$ ipython --no-banner

In [1]: import numpy as np

In [2]: import numpy.linalg as la

In [3]: np.set_printoptions(precision=1, suppress=True, linewidth=140)

In [4]: F = np.load("mat.npy")

In [5]: F
Out[5]: 
array([[  0.2,  35.7,   1.6],
       [  0.5,  15.2,   3.9],
       [ -0.6,   9.6,  -1.9],
       [  0.2, -10.1,   2. ],
       [ -0.1,   5.1,   1.1],
       [  0.2,  -6.4,  -1.9],
       [  0. ,   2.2,   3.2],
       [  0. , -12.1,   2.1],
       [  0.3,   5. ,   1.1],
       [  0.3,  13.9,  -2.2],
       [  0.2,   1.9,  -3.4],
       [  0.3, -19.1,   1.8],
       [  0.3,   6.7,   1.5],
       [ -0.6,   1.7,  -1.5],
       [  0.4,  -6. ,  -1.5],
       [  0.5,  -2.6,   0.5],
       [  0. ,   6.6,   2.7],
       [ -0.4,  -4.3,   0.3],
       [ -0.1,   6.4,  -1. ],
       [ -1. ,   0.1,   0.5],
       [ -0.9,  -4.9,   0.1],
       [  0.3,   7.1,   0.6],
       [  1. ,   3.4,   0.2],
       [ -0.4,  -5.4,   1. ],
       [  0. , -18. ,   2. ],
       [ -0.5,  -9.8,   0.5],
       [ -0.2,  -2.1,   1.7],
       [ -0.2,  -0.7,   2.4],
       [  0.8, -14.2,  -0.9]])

In [6]: M2 = np.c_[F[:, :2] @ np.array([[3, 2], [2, -1]]), np.array([0, 2, 2, 1, 0, 2, 0, 0, 1, 2, 2, 2, 2, 0, 3, 3, 2, 2, 1, 2, 0, 3, 1, 3, 2, 1, 0, 2, 1])]

In [7]: M2
Out[7]: 
array([[ 72. , -35.3,   0. ],
       [ 31.9, -14.2,   2. ],
       [ 17.4, -10.8,   2. ],
       [-19.6,  10.5,   1. ],
       [  9.9,  -5.3,   0. ],
       [-12.2,   6.8,   2. ],
       [  4.4,  -2.2,   0. ],
       [-24.2,  12.1,   0. ],
       [ 10.9,  -4.4,   1. ],
       [ 28.7, -13.3,   2. ],
       [  4.4,  -1.5,   2. ],
       [-37.3,  19.7,   2. ],
       [ 14.3,  -6.1,   2. ],
       [  1.6,  -2.9,   0. ],
       [-10.8,   6.8,   3. ],
       [ -3.7,   3.6,   3. ],
       [ 13.2,  -6.6,   2. ],
       [ -9.8,   3.5,   2. ],
       [ 12.5,  -6.6,   1. ],
       [ -2.8,  -2.1,   2. ],
       [-12.5,   3.1,   0. ],
       [ 15.1,  -6.5,   3. ],
       [  9.8,  -1.4,   1. ],
       [-12. ,   4.6,   3. ],
       [-36. ,  18. ,   2. ],
       [-21.1,   8.8,   1. ],
       [ -4.8,   1.7,   0. ],
       [ -2. ,   0.3,   2. ],
       [-26. ,  15.8,   1. ]])

In [8]: la.matrix_rank(M2)
Out[8]: np.int64(3)

In [9]: np.round(la.lstsq(F, M2[:, 0])[0], 1) + 0
Out[9]: array([3., 2., 0.])

In [10]: K = np.load("dump.npy")

In [11]: K
Out[11]: 
array([[0, 1, 1],
       [1, 0, 1],
       [1, 1, 0]])

In [12]: np.trace(K @ K @ K) // 6
Out[12]: np.int64(1)

In [13]: L = np.diag(K.sum(axis=1)) - K

In [14]: print(np.round(la.eigvalsh(L), 1) + 0)
[0. 3. 3.]

In [15]: (la.eigvalsh(L) < 1e-8).sum()
Out[15]: np.int64(1)

In [16]: L
Out[16]: 
array([[ 2, -1, -1],
       [-1,  2, -1],
       [-1, -1,  2]])

In [17]: L @ np.ones(3)
Out[17]: array([0., 0., 0.])

In [18]: ev, vecs = la.eigh(K)

In [19]: np.round(vecs @ np.diag(ev) @ vecs.T, 1) + 0
Out[19]: 
array([[0., 1., 1.],
       [1., 0., 1.],
       [1., 1., 0.]])

In [20]: print(la.eigvalsh(K @ K))
[1. 1. 4.]

In [21]: ev
Out[21]: array([-1., -1.,  2.])

In [22]: (ev > 1e-8).sum(), (ev < -1e-8).sum()
Out[22]: (np.int64(1), np.int64(2))

In [23]: np.round(vecs.T @ vecs, 1) + 0
Out[23]: 
array([[1., 0., 0.],
       [0., 1., 0.],
       [0., 0., 1.]])

In [24]: la.svd(K, compute_uv=False)
Out[24]: array([2., 1., 1.])

In [25]: print(np.abs(vecs[:, -1]).round(6).argmax())
0

In [26]: np.abs(vecs[:, -1])
Out[26]: array([0.6, 0.6, 0.6])

In [27]: la.eigvalsh(K + 2 * np.eye(3))
Out[27]: array([1., 1., 4.])

In [28]: np.round(vecs.T @ K @ vecs, 1) + 0
Out[28]: 
array([[-1.,  0.,  0.],
       [ 0., -1.,  0.],
       [ 0.,  0.,  2.]])

In [29]: np.unique(ev.round(6) + 0, return_counts=True)[1]
Out[29]: array([2, 1])

In [30]: W2 = 20 * np.array([[-0.7, 0.0, -0.3, 0.7],
    ...:     [-1.4, 0.4, 0.9, -1.1],
    ...:     [-0.3, 0.1, -0.3, -0.7]])

In [31]: rng = np.random.default_rng(48)

In [32]: z = rng.integers(0, 3, 11)

In [33]: data = W2[z] + rng.normal(size=(11, 4))

In [34]: data
Out[34]: 
array([[-13.1,  -0.6,  -5.6,  15.2],
       [-27.3,   8.3,  16.9, -22. ],
       [-28.7,   9.3,  18.6, -21.1],
       [-26.9,   8.4,  17.6, -22.1],
       [ -6.1,   1.3,  -5.9, -14.8],
       [-27.9,   7.7,  18. , -19.6],
       [-14.4,   0.9,  -7.2,  14.5],
       [ -5.1,   2.3,  -6.1, -13.5],
       [ -4.9,   4.5,  -7.2, -13.6],
       [-26.7,   8.8,  19.5, -20.7],
       [ -5.9,   2.1,  -7.2, -14.7]])

In [35]: x = np.array([0, -1, -2, -2])

In [36]: rhs = data @ x

In [37]: rhs
Out[37]: array([-18.5,   1.8,  -4.2,   0.6,  40. ,  -4.5, -15.5,  36.8,  37.1,  -6.4,  41.5])

In [38]: np.round(la.pinv(data) @ data, 1) + 0
Out[38]: 
array([[1., 0., 0., 0.],
       [0., 1., 0., 0.],
       [0., 0., 1., 0.],
       [0., 0., 0., 1.]])

In [39]: rhs = rhs + 0.3 * rng.normal(size=11)

In [40]: rhs
Out[40]: array([-18.7,   2.3,  -3.9,   0.4,  40.1,  -4.5, -15.6,  36.6,  36.9,  -5.8,  41. ])

In [41]: beta, *_ = la.lstsq(data, rhs)

In [42]: round(la.norm(rhs - data @ beta), 1)
Out[42]: np.float64(0.8)

In [43]: beta.round()
Out[43]: array([ 0., -1., -2., -2.])

In [44]: beta.round(1) + 0
Out[44]: array([ 0., -1., -2., -2.])

In [45]: W1 = np.array([[1, 2, 1, -3], [3, -8, -1, -7], [4, 9, -6, 0], [-3, -9, 7, -3]])

In [46]: beta = np.array([1, 0, 2, 2])

In [47]: hid = np.maximum(data @ W1 + beta, 0)

In [48]: (hid > 0).astype(int)
Out[48]: 
array([[0, 0, 1, 1],
       [1, 1, 0, 1],
       [1, 1, 0, 1],
       [1, 1, 0, 1],
       [1, 1, 0, 1],
       [1, 1, 0, 1],
       [0, 0, 1, 0],
       [1, 1, 0, 1],
       [1, 1, 0, 1],
       [1, 1, 0, 1],
       [1, 1, 0, 1]])

In [49]: (hid > 0).mean(axis=0)
Out[49]: array([0.8, 0.8, 0.2, 0.9])

In [50]: W2 = np.array([[0, 2, 2], [0, 0, 3], [3, 0, 2], [1, 3, 1]])

In [51]: W1 @ W2
Out[51]: 
array([[  0,  -7,   7],
       [-10, -15, -27],
       [-18,   8,  23],
       [ 18, -15, -22]])

In [52]: print((hid @ W2).round(6).argmax(axis=1))
[0 2 2 2 2 2 0 2 1 2 2]

In [53]: M2 = np.array([[-1, -2], [-1, -1], [-1, 1], [-1, -2]])

In [54]: np.einsum("ij->j", data)
Out[54]: array([-187.1,   53. ,   51.6, -132.5])

In [55]: print(la.matrix_rank(data @ M2))
2

In [56]: la.matrix_rank(np.vstack([data, M2.T]))
Out[56]: np.int64(4)

In [57]: blk = np.stack([data, 2 * data, data[::-1]])

In [58]: np.einsum("bij,cij->bc", blk, blk)
Out[58]: 
array([[10059.9, 20119.7,  5715.3],
       [20119.7, 40239.4, 11430.5],
       [ 5715.3, 11430.5, 10059.9]])

In [59]: Xc = data - data.mean(axis=0)

In [60]: vecs = la.svd(Xc)[2][:3]

In [61]: M2 = Xc - Xc @ vecs.T @ vecs

In [62]: la.norm(M2, axis=1).round(6).argmax()
Out[62]: np.int64(9)

In [63]: np.diag(vecs.T @ vecs)
Out[63]: array([0.5, 0.8, 0.7, 1. ])

In [64]: M2.std(axis=0)
Out[64]: array([0.5, 0.3, 0.4, 0.2])

In [65]: M = np.array([[1, 1, -1, -1, -1, -1, 1, 1],
    ...:     [1, 1, 1, 1, -1, -1, -1, -1],
    ...:     [1, -1, -1, 1, -1, 1, 1, -1],
    ...:     [1, -1, 1, -1, 1, -1, 1, -1],
    ...:     [1, 1, 1, 1, 1, 1, 1, 1]])

In [66]: def softmax(z):
    ...:     e = np.exp(z - z.max(axis=-1, keepdims=True))
    ...:     return e / e.sum(axis=-1, keepdims=True)
    ...: 

In [67]: np.round(softmax(M[1] + 4), 1) + 0
Out[67]: array([0.2, 0.2, 0.2, 0.2, 0. , 0. , 0. , 0. ])

In [68]: np.round(softmax(M[1]), 1) + 0
Out[68]: array([0.2, 0.2, 0.2, 0.2, 0. , 0. , 0. , 0. ])

In [69]: np.round(softmax(10 * M[1]), 1) + 0
Out[69]: array([0.2, 0.2, 0.2, 0.2, 0. , 0. , 0. , 0. ])

In [70]: S = M @ M.T / np.sqrt(8)

In [71]: softmax(S).round(6).argmax(axis=1)
Out[71]: array([0, 1, 2, 3, 4])

In [72]: np.round(softmax(S + np.triu(np.full(S.shape, -np.inf), 1)), 1) + 0
Out[72]: 
array([[1. , 0. , 0. , 0. , 0. ],
       [0.1, 0.9, 0. , 0. , 0. ],
       [0.1, 0.1, 0.9, 0. , 0. ],
       [0.1, 0.1, 0.1, 0.8, 0. ],
       [0. , 0. , 0. , 0. , 0.8]])

In [73]: np.round(softmax(S), 1) + 0
Out[73]: 
array([[0.8, 0. , 0. , 0. , 0. ],
       [0. , 0.8, 0. , 0. , 0. ],
       [0. , 0. , 0.8, 0. , 0. ],
       [0. , 0. , 0. , 0.8, 0. ],
       [0. , 0. , 0. , 0. , 0.8]])

In [74]: M2 = M / la.norm(M, axis=1, keepdims=True)

In [75]: C2 = M2 @ M2.T

In [76]: (C2 - 2 * np.eye(5)).round(6).argmax(axis=1)
Out[76]: array([1, 0, 0, 0, 0])

In [77]: np.degrees(np.arccos(np.clip(C2[1, 2], -1, 1)))
Out[77]: np.float64(90.0)

In [78]: C2[1].round(1) + 0
Out[78]: array([0., 1., 0., 0., 0.])

In [79]: C2.round(1) + 0
Out[79]: 
array([[1., 0., 0., 0., 0.],
       [0., 1., 0., 0., 0.],
       [0., 0., 1., 0., 0.],
       [0., 0., 0., 1., 0.],
       [0., 0., 0., 0., 1.]])

In [80]: (np.abs(C2) > 0.9).astype(int)
Out[80]: 
array([[1, 0, 0, 0, 0],
       [0, 1, 0, 0, 0],
       [0, 0, 1, 0, 0],
       [0, 0, 0, 1, 0],
       [0, 0, 0, 0, 1]])

In [81]: la.norm(M2, axis=1)
Out[81]: array([1., 1., 1., 1., 1.])

In [82]: feats = np.load("arr.npy")

In [83]: feats
Out[83]: 
array([[1.3, 6. , 0. , 1. ],
       [2. , 2.3, 1. , 6. ],
       [0. , 9. , 1.3, 4. ],
       [1. , 6. , 0. , 1.3]])

In [84]: print(np.round(np.abs(la.svd(feats)[2][-1]), 1) + 0)
[0.3 0.  0.9 0.3]

In [85]: la.matrix_rank(feats, rtol=0.1)
Out[85]: np.int64(3)

In [86]: round(np.log10(la.cond(feats)))
Out[86]: 2

In [87]: round(float(la.norm(feats, 2) / la.norm(feats)), 1)
Out[87]: 0.9

In [88]: la.matrix_power(feats, 4)
Out[88]: 
array([[1275.7, 3528.4,  483.2, 3208.6],
       [1498.3, 5209.2,  507.5, 3528.4],
       [2243.1, 6500.7,  835.7, 5585.9],
       [1275.7, 3528.4,  483.2, 3208.6]])

In [89]: feats @ feats
Out[89]: 
array([[14.7, 27.6,  6. , 38.6],
       [13.2, 62.3,  3.6, 27.6],
       [22. , 56.4, 10.7, 64.4],
       [14.6, 27.6,  6. , 38.7]])

In [90]: np.round(la.det(feats), 1)
Out[90]: np.float64(-15.7)

In [91]: la.determinant(feats)
Traceback (most recent call last):
  Cell In[91], line 1
    la.determinant(feats)
AttributeError: module 'numpy.linalg' has no attribute 'determinant'


In [92]: np.allclose(feats @ feats.T, feats.T @ feats)
Out[92]: False

In [93]: np.sort(np.abs(la.eigvals(feats)))
Out[93]: array([ 0.3,  1. ,  5.1, 10. ])

In [94]: assert feats == feats.T
Traceback (most recent call last):
  Cell In[94], line 1
    assert feats == feats.T
ValueError: The truth value of an array with more than one element is ambiguous. Use a.any() or a.all()


In [95]: z = rng.permutation(4)

In [96]: z
Out[96]: array([1, 0, 3, 2])

In [97]: M2 = feats[z][:, z]

In [98]: round(np.trace(M2), 1)
Out[98]: np.float64(6.2)

In [99]: np.sort(np.abs(la.eigvals(M2)))
Out[99]: array([ 0.3,  1. ,  5.1, 10. ])

In [100]: np.allclose(M2, feats)
Out[100]: False

In [101]: M2
Out[101]: 
array([[2.3, 2. , 6. , 1. ],
       [6. , 1.3, 1. , 0. ],
       [6. , 1. , 1.3, 0. ],
       [9. , 0. , 4. , 1.3]])
